% python3 -q
>>> import numpy as np
>>> import numpy.linalg as la
>>> np.set_printoptions(precision=2, suppress=True, linewidth=140, sign=" ")
>>> arr = np.load("out12.npy")
>>> arr
array([[ 0.,  2.,  0.,  0.],
       [ 2.,  2.,  2.,  0.],
       [ 0.,  2., -3.,  2.],
       [ 0.,  0.,  2., -2.]])
>>> vec = np.array([2, -2, -1, 0])
>>> target = arr @ vec
>>> target
array([-4., -2., -1., -2.])
>>> la.solve(arr.T, arr[3])
array([ 0.,  0., -0.,  1.])
>>> round(np.abs(la.eigvals(arr)).max(), 2)
np.float64(4.99)
>>> np.allclose(arr @ arr.T, arr.T @ arr)
True
>>> la.matrix_power(arr, 4)
array([[  48.,   56.,   76.,  -24.],
       [  56.,  180.,  -82.,  100.],
       [  76.,  -82.,  409., -258.],
       [ -24.,  100., -258.,  180.]])
>>> round(float(la.det(arr)), 2)
-8.0
>>> arr @ arr
array([[  4.,   4.,   4.,   0.],
       [  4.,  12.,  -2.,   4.],
       [  4.,  -2.,  17., -10.],
       [  0.,   4., -10.,   8.]])
>>> vals, vecs = la.eigh(arr)
>>> vec = np.array([3, 7, 8, 3])
>>> np.abs(arr).sum(axis=1).max(), round(np.abs(vals).max(), 2)
(np.float64(7.0), np.float64(4.99))
>>> (np.sign(vecs[:, -1].round(6)) == np.sign(vecs[0, -1].round(6))).astype(int)
array([ 1,  1,  1,  1])
>>> hat = np.triu(np.array([[2, -1, 0, 0], [-3, -3, 1, 2], [3, 0, 0, -1], [3, 0, 3, 2]]), 1) + np.eye(4)
>>> other = hat @ arr @ la.inv(hat)
>>> hat @ arr - arr @ hat
array([[-2., -2., -4., -4.],
       [ 0.,  4., -1., -4.],
       [ 0.,  0., -4., -5.],
       [ 0.,  0.,  0.,  2.]])
>>> np.poly(other)
array([  1.,   3., -16., -32.,  -8.])
>>> np.trace(other), np.trace(arr)
(np.float64(-3.0), np.float64(-3.0))
>>> vec = np.array([1, 4, -3, 0])
>>> target = arr @ vec
>>> coef, lr = np.zeros(4), 1 / la.norm(arr, 2) ** 2
>>> for i in range(6):
...     coef -= lr * arr.T @ (arr @ coef - target)
...     if i % 2 == 0: print(i, round(la.norm(arr @ coef - target), 2))
... 
0 5.42
2 2.18
4 1.68
>>> coef
array([ 0.56,  3.67, -1.96,  1.63])
>>> round(la.cond(arr), 2)
np.float64(16.85)
>>> feats = np.load("layer8.npy")
>>> feats
array([[-0.58, -0.5 , -0.68, -0.59, -0.76,  2.09, -1.06,  0.13,  1.23],
       [ 0.38,  1.73,  0.26, -1.73,  0.86, -0.17, -0.88,  1.04, -0.41],
       [ 1.37,  1.18, -0.86, -0.14,  1.72,  0.05,  1.13, -0.37,  0.77],
       [ 1.75, -0.85, -0.93, -0.35,  0.86, -1.35,  1.2 ,  0.47, -0.01],
       [-2.  ,  0.65, -0.15, -0.28,  1.96,  0.04,  0.73,  0.06,  0.26],
       [-0.75,  2.  ,  1.47,  1.13,  0.06, -0.06, -0.99,  0.08, -0.17],
       [ 0.53, -0.25,  0.07, -1.22,  1.55, -0.82,  1.19,  1.63,  0.17],
       [-0.38, -0.05, -0.8 , -2.23, -0.71, -0.76,  0.13, -0.44,  1.41],
       [-0.04,  0.77, -0.61,  1.43, -1.56, -1.74, -0.06, -0.1 ,  0.71],
       [-0.7 ,  0.53,  0.14, -0.87, -0.89,  1.34,  1.01, -1.81, -0.74],
       [-0.11, -1.27, -1.97,  0.79, -1.15,  0.93, -0.3 ,  0.73, -0.27],
       [-0.86, -0.76, -2.39,  0.23, -0.14,  0.66,  1.19, -0.19, -0.04],
       [ 1.25,  2.14,  0.15,  0.36,  1.43,  0.59,  0.47, -0.18, -0.24],
       [-0.27, -1.01,  0.35,  0.66, -0.97,  0.33,  2.31,  0.37, -0.9 ],
       [-0.83, -1.42, -0.49,  0.39, -2.12, -0.08, -0.57, -0.5 , -0.91],
       [-1.31, -1.75,  0.23,  0.97, -0.74, -0.52,  1.51, -0.24, -0.24],
       [ 0.82, -2.06,  1.02, -0.02, -0.24, -0.71, -1.44, -0.65, -0.13],
       [ 1.91,  0.09,  0.84,  0.44, -1.  , -0.25, -1.16,  0.14,  1.43],
       [ 1.01,  0.2 , -1.36,  0.85, -1.81, -0.64, -0.82,  0.36, -0.93],
       [ 0.02,  0.71, -0.51,  0.07,  0.45,  1.06, -0.27,  2.21,  1.4 ],
       [ 1.12, -0.86, -2.02, -0.01, -0.44,  0.31, -0.13, -1.48, -0.63],
       [-1.22,  1.3 ,  1.63,  0.03, -1.49,  0.8 ,  0.49,  0.04, -0.21],
       [ 0.96, -0.71, -1.2 , -1.75,  0.71, -1.02, -0.17,  1.11,  0.49],
       [ 0.3 , -0.75, -1.17, -1.08,  0.07, -1.47, -1.46, -1.16,  0.4 ],
       [ 0.25,  0.29, -1.36,  0.17, -0.44, -1.78, -0.98,  0.33, -1.59],
       [ 0.92, -1.35,  1.24, -1.12,  0.25,  1.41,  0.21,  0.79,  0.88],
       [ 0.54, -0.8 , -0.49,  0.22,  0.51,  1.01, -0.98, -0.28, -2.34],
       [-0.07, -0.31, -0.47,  0.02,  0.6 ,  1.84, -1.63,  0.74,  1.32],
       [ 0.78, -1.55,  0.16,  0.26, -1.51, -0.45, -1.26,  0.78, -1.08],
       [ 0.73, -0.82,  0.12, -1.11,  0.57,  1.62, -1.17, -0.91,  1.19],
       [-0.14,  1.18,  0.85,  0.14, -1.91, -0.61, -0.31, -0.88,  1.4 ],
       [-1.49,  0.11, -0.65,  1.63, -0.77,  0.98,  0.27,  1.18,  0.83],
       [ 1.31,  0.86, -0.27, -0.08, -1.86, -1.49, -0.75,  0.32,  0.34],
       [-0.36,  0.58,  0.92,  2.04, -1.24, -0.34, -0.37,  1.32, -0.02],
       [ 0.34, -1.3 ,  0.02,  0.78,  2.17,  0.59, -0.39, -0.95,  0.7 ],
       [-0.28,  1.26,  0.12, -0.21, -1.15,  1.62, -1.43,  0.28, -1.09],
       [ 0.28,  0.41, -1.76, -0.38, -0.54, -0.2 , -0.63,  0.37, -2.16],
       [-0.88, -0.83, -0.71, -1.38,  0.93, -1.08, -0.26,  1.37,  1.06],
       [ 1.34,  1.56, -0.56,  1.27,  0.56,  0.94, -0.24, -0.19,  1.25],
       [-1.03,  0.52, -1.75, -0.51, -1.21, -0.94,  0.69,  0.25,  1.21],
       [-0.92,  1.4 , -0.69,  0.69, -1.71, -0.53,  1.26,  0.32,  0.58]])
>>> basis = feats[[6, 25]].astype(float)
>>> for _ in range(3):
...     idx = la.norm(feats[:, None] - basis, axis=-1).argmin(axis=1)
...     basis = np.array([feats[idx == j].mean(axis=0) for j in range(2)])
... 
>>> idx
array([ 1,  0,  0,  0,  0,  1,  0,  0,  0,  1,  1,  0,  0,  1,  1,  1,  1,  1,  0,  0,  1,  1,  0,  0,  0,  1,  1,  1,  1,  1,  1,  1,  0,
        1,  1,  1,  0,  0,  0,  0,  0])
>>> basis
array([[ 0.23,  0.41, -0.83, -0.3 ,  0.06, -0.53,  0.07,  0.36,  0.23],
       [-0.05, -0.38,  0.11,  0.27, -0.58,  0.56, -0.35, -0.05,  0.01]])
>>> np.abs(basis[1] - basis[0]).argmax()
np.int64(5)
>>> np.bincount(idx)
array([ 20,  21])
>>> Xs = feats - feats.mean(axis=0)
>>> U, sig, Vh = la.svd(Xs, full_matrices=False)
>>> np.abs(Vh[-1])
array([ 0.53,  0.04,  0.03,  0.34,  0.42,  0.36,  0.46,  0.29,  0.06])
>>> sig ** 2 / (sig ** 2).sum()
array([ 0.19,  0.16,  0.13,  0.13,  0.1 ,  0.08,  0.08,  0.07,  0.05])
>>> (np.sign(U[:, 0]) == np.sign(U[0, 0])).astype(int)
array([ 1,  1,  1,  1,  1,  0,  1,  1,  0,  0,  0,  0,  1,  0,  0,  0,  1,  0,  0,  1,  1,  0,  1,  1,  0,  1,  1,  1,  0,  1,  0,  0,  0,
        0,  1,  0,  0,  1,  1,  0,  0])
>>> sig
array([ 8.27,  7.66,  6.85,  6.76,  6.  ,  5.49,  5.28,  5.15,  4.22])
>>> np.round(Xs.mean(axis=0), 2) + 0
array([ 0.,  0.,  0.,  0.,  0.,  0.,  0.,  0.,  0.])
>>> la.matrix_rank(Xs)
np.int64(9)
>>> Q, vecs = la.qr(feats[:, :1])[0], la.qr(feats[:, 1:])[0]
>>> sig = la.svd(Q.T @ vecs, compute_uv=False)
>>> (sig > 0.9).sum()
np.int64(0)
>>> sig
array([ 0.42])
>>> D = la.norm(feats[:, None] - feats[None], axis=-1)
>>> D[5].round(6).argsort(kind="stable")[:4]
array([  5,  33,  21,  35])
>>> la.matrix_rank(D ** 2)
np.int64(11)
>>> la.norm(feats, axis=1)
array([ 3.  ,  3.  ,  3.  ,  3.  ,  3.  ,  3.  ,  3.  ,  3.01,  3.  ,  3.  ,  3.  ,  3.  ,  3.  ,  3.  ,  3.  ,  3.  ,  3.01,  3.  ,  3.  ,
        3.  ,  2.99,  3.  ,  3.  ,  3.  ,  3.  ,  2.99,  3.  ,  3.  ,  2.99,  3.  ,  3.  ,  3.  ,  3.  ,  3.  ,  3.  ,  3.  ,  3.  ,  3.  ,
        3.  ,  3.  ,  3.  ])
>>> D[:5, :5]
array([[ 0.  ,  4.4 ,  4.74,  5.19,  4.41],
       [ 4.4 ,  0.  ,  3.64,  4.25,  3.79],
       [ 4.74,  3.64,  0.  ,  2.89,  3.58],
       [ 5.19,  4.25,  2.89,  0.  ,  4.53],
       [ 4.41,  3.79,  3.58,  4.53,  0.  ]])
>>> D.shape
(41, 41)
>>> np.unravel_index(D.round(6).argmax(), D.shape)
(np.int64(2), np.int64(14))
>>> mat = np.loadtxt("w.csv", delimiter=",")
>>> mat
array([[-2.,  3.,  0.,  1., -4.,  2.,  1.,  4.],
       [-1.,  2.,  1.,  0.,  0., -1., -1.,  2.],
       [-3.,  0.,  3.,  2., -2.,  2.,  2., -1.],
       [-3.,  1.,  1., -1.,  1., -1., -3.,  1.],
       [-2.,  3.,  0.,  1., -4.,  2.,  1.,  4.],
       [-3.,  1.,  3.,  1.,  0.,  1.,  1.,  0.],
       [ 2.,  2., -1., -1., -2., -2.,  1.,  1.],
       [-1.,  5.,  2., -1., -2., -3.,  2.,  1.],
       [ 0.,  3.,  1., -1., -2., -2.,  3., -1.],
       [ 0.,  0.,  0.,  0.,  0.,  0.,  0.,  0.],
       [-2.,  1.,  2.,  0.,  0.,  0.,  2., -2.],
       [-1.,  2.,  1.,  0.,  0., -1., -1.,  2.],
       [ 0.,  1., -1., -2., -1., -2., -1.,  0.],
       [ 0.,  5., -1., -2., -4., -1.,  5.,  0.],
       [ 0.,  3.,  1.,  1., -4., -1.,  0.,  4.],
       [ 1.,  4.,  0., -1., -2., -3.,  0.,  3.],
       [-1., -1.,  1.,  2., -2.,  2.,  0.,  1.],
       [ 0.,  3., -3., -3., -3., -1.,  1.,  1.],
       [-3.,  1.,  2.,  0., -1.,  0., -3., -1.],
       [ 0.,  0.,  0.,  0.,  0.,  0.,  0.,  0.],
       [ 0.,  2., -2., -1., -2.,  1.,  2.,  1.],
       [-1.,  2.,  1.,  0.,  0., -1., -1.,  2.],
       [ 0.,  0.,  0.,  0.,  0.,  0.,  0.,  0.],
       [-1.,  2.,  1.,  0.,  0., -1., -1.,  2.],
       [ 0.,  1., -1., -2., -1., -2., -1.,  0.],
       [ 0.,  0.,  0.,  0.,  0.,  0.,  0.,  0.],
       [ 2.,  2., -1., -1., -2., -2.,  1.,  1.],
       [-2., -1.,  0., -1.,  1.,  0., -2., -1.],
       [-2., -1.,  0., -1.,  1.,  0., -2., -1.],
       [-3., -1.,  1.,  0.,  1.,  1., -3.,  1.]])
>>> theta = np.radians(135)
>>> r_ = np.eye(8)
>>> r_[4, 4] = r_[6, 6] = np.cos(theta)
>>> r_[4, 6], r_[6, 4] = -np.sin(theta), np.sin(theta)
>>> r_
array([[ 1.  ,  0.  ,  0.  ,  0.  ,  0.  ,  0.  ,  0.  ,  0.  ],
       [ 0.  ,  1.  ,  0.  ,  0.  ,  0.  ,  0.  ,  0.  ,  0.  ],
       [ 0.  ,  0.  ,  1.  ,  0.  ,  0.  ,  0.  ,  0.  ,  0.  ],
       [ 0.  ,  0.  ,  0.  ,  1.  ,  0.  ,  0.  ,  0.  ,  0.  ],
       [ 0.  ,  0.  ,  0.  ,  0.  , -0.71,  0.  , -0.71,  0.  ],
       [ 0.  ,  0.  ,  0.  ,  0.  ,  0.  ,  1.  ,  0.  ,  0.  ],
       [ 0.  ,  0.  ,  0.  ,  0.  ,  0.71,  0.  , -0.71,  0.  ],
       [ 0.  ,  0.  ,  0.  ,  0.  ,  0.  ,  0.  ,  0.  ,  1.  ]])
>>> other = mat @ r_.T
>>> np.allclose(la.norm(mat, axis=1), la.norm(other, axis=1))
True
>>> round(la.det(r_), 2), round(np.trace(r_), 2)
(np.float64(1.0), np.float64(4.59))
>>> Xs = (mat - mat.mean(axis=0)) / mat.std(axis=0)
>>> np.argwhere(np.abs(Xs) > 2)
array([[  0,   7],
       [  2,   3],
       [  4,   7],
       [  6,   0],
       [  7,   1],
       [ 13,   1],
       [ 13,   6],
       [ 14,   7],
       [ 16,   3],
       [ 17,   2],
       [ 17,   3],
       [ 26,   0]])
>>> coef = la.lstsq(np.delete(Xs, 7, axis=1), Xs[:, 7])[0]
>>> np.abs(coef).argmax()
np.int64(3)
>>> gram = mat.T @ mat
>>> la.matrix_rank(gram)
np.int64(8)
>>> la.eigvalsh(gram)[::-1]
array([ 321.  ,  145.99,  100.57,   71.56,   37.51,   13.34,    1.93,    0.11])
>>> Q, r_ = la.qr(mat)
>>> Q.shape, r_.shape
((30, 8), (8, 8))
>>> np.abs(np.diag(r_))
array([  8.94,  12.07,   5.62,   4.47,   4.66,   2.46,   2.99,   2.06])
>>> np.round(abs(r_[0, 0]), 2), round(float(la.norm(mat[:, 0])), 2)
(np.float64(8.94), 8.94)
>>> np.allclose(r_.T @ r_, mat.T @ mat)
True
>>> Xs = mat - mat.mean(axis=0)
>>> U, sig, Vh = la.svd(Xs, full_matrices=False)
>>> Vh[0] * np.sign(Vh[0, np.abs(Vh[0]).argmax()])
array([ 0.32,  0.53, -0.22, -0.14, -0.47, -0.21,  0.48,  0.24])
>>> sig
array([ 15.1 ,  10.85,   9.2 ,   7.57,   5.38,   3.55,   1.31,   0.34])
>>> np.round(Xs.mean(axis=0), 2) + 0
array([ 0.,  0.,  0.,  0.,  0.,  0.,  0.,  0.])
>>> np.searchsorted(np.cumsum(sig ** 2) / (sig ** 2).sum(), 0.9) + 1
np.int64(4)
>>> (np.sign(U[:, 0]) == np.sign(U[0, 0])).astype(int)
array([ 1,  0,  0,  0,  1,  0,  1,  1,  1,  0,  0,  0,  1,  1,  1,  1,  0,  1,  0,  0,  1,  0,  0,  0,  1,  0,  1,  0,  0,  0])
>>> np.abs(U[:, 0]).argmax()
np.int64(13)
>>> W0 = np.loadtxt("a.csv", delimiter=",")
>>> W0
array([[-3.,  0.,  0.],
       [ 0.,  1.,  2.],
       [ 0.,  3.,  2.]])
>>> vals, vecs = la.eig(W0)
>>> np.sort(la.eigvals(W0.T))
array([-3., -1.,  4.])
>>> np.flatnonzero(la.matrix_power((W0 != 0) + (W0.T != 0) + np.eye(3), 3)[2])
array([ 1,  2])
>>> np.sort(la.eigvals(W0).real)
array([-3., -1.,  4.])
>>> round(la.det(W0), 2)
np.float64(12.0)
>>> (la.matrix_power((W0 != 0) + (W0.T != 0) + np.eye(3), 3) > 0).astype(int)
array([[ 1,  0,  0],
       [ 0,  1,  1],
       [ 0,  1,  1]])
>>> (W0 != 0).astype(int)
array([[ 1,  0,  0],
       [ 0,  1,  1],
       [ 0,  1,  1]])
>>> K = np.load("mat.npy")
>>> K
array([[-0.2 ,  4.4 , -0.6 , -0.8 , -0.4 ,  2.2 ,  0.7 ,  0.6 ],
       [ 0.  , -1.41,  0.7 ,  0.6 ,  1.3 , -0.7 ,  0.5 , -1.3 ],
       [-1.1 ,  2.03, -0.1 ,  0.4 ,  0.9 ,  1.  ,  0.4 , -0.8 ],
       [-0.2 , -2.4 , -0.7 , -0.4 ,  0.2 , -1.2 , -1.3 , -0.9 ],
       [-0.1 ,  4.19,  0.1 ,  0.7 , -1.  ,  2.1 , -0.5 , -0.4 ],
       [-1.7 ,  2.16, -0.2 , -1.9 , -0.1 ,  1.1 ,  1.1 ,  0.6 ],
       [-2.2 ,  0.6 , -0.7 ,  0.2 ,  0.8 ,  0.3 , -0.9 , -0.6 ],
       [ 0.7 ,  1.2 , -0.3 , -0.3 ,  2.5 ,  0.6 ,  0.8 ,  0.3 ],
       [-0.4 ,  1.42,  0.7 ,  0.1 ,  0.9 ,  0.7 ,  0.4 , -0.1 ],
       [-0.7 ,  2.37,  1.4 , -1.4 ,  1.3 ,  1.2 ,  1.  ,  1.  ],
       [-1.9 , -2.24, -0.8 ,  0.7 , -0.8 , -1.1 ,  2.1 ,  0.2 ],
       [ 0.1 ,  3.04,  1.2 , -0.6 , -1.6 ,  1.5 ,  0.2 ,  0.4 ],
       [ 0.1 , -2.38,  0.9 , -0.8 , -1.3 , -1.2 ,  2.1 , -0.1 ],
       [ 0.  , -3.2 ,  1.1 ,  1.5 , -0.6 , -1.6 ,  2.5 , -0.5 ],
       [ 0.8 , -1.  ,  0.4 ,  0.9 ,  0.2 , -0.5 , -0.3 , -0.2 ],
       [-1.1 , -1.38, -0.5 , -0.7 , -1.2 , -0.7 ,  0.7 , -0.1 ]])
>>> basis = K[[5, 8]].astype(float)
>>> for _ in range(5):
...     idx = la.norm(K[:, None] - basis, axis=-1).argmin(axis=1)
...     basis = np.array([K[idx == j].mean(axis=0) for j in range(2)])
... 
>>> idx
array([ 0,  1,  0,  1,  0,  0,  0,  0,  0,  0,  1,  0,  1,  1,  1,  1])
>>> basis
array([[-0.62,  2.38,  0.17, -0.4 ,  0.37,  1.19,  0.36,  0.11],
       [-0.33, -2.  ,  0.16,  0.26, -0.31, -1.  ,  0.9 , -0.41]])
>>> np.abs(basis[1] - basis[0]).argmax()
np.int64(1)
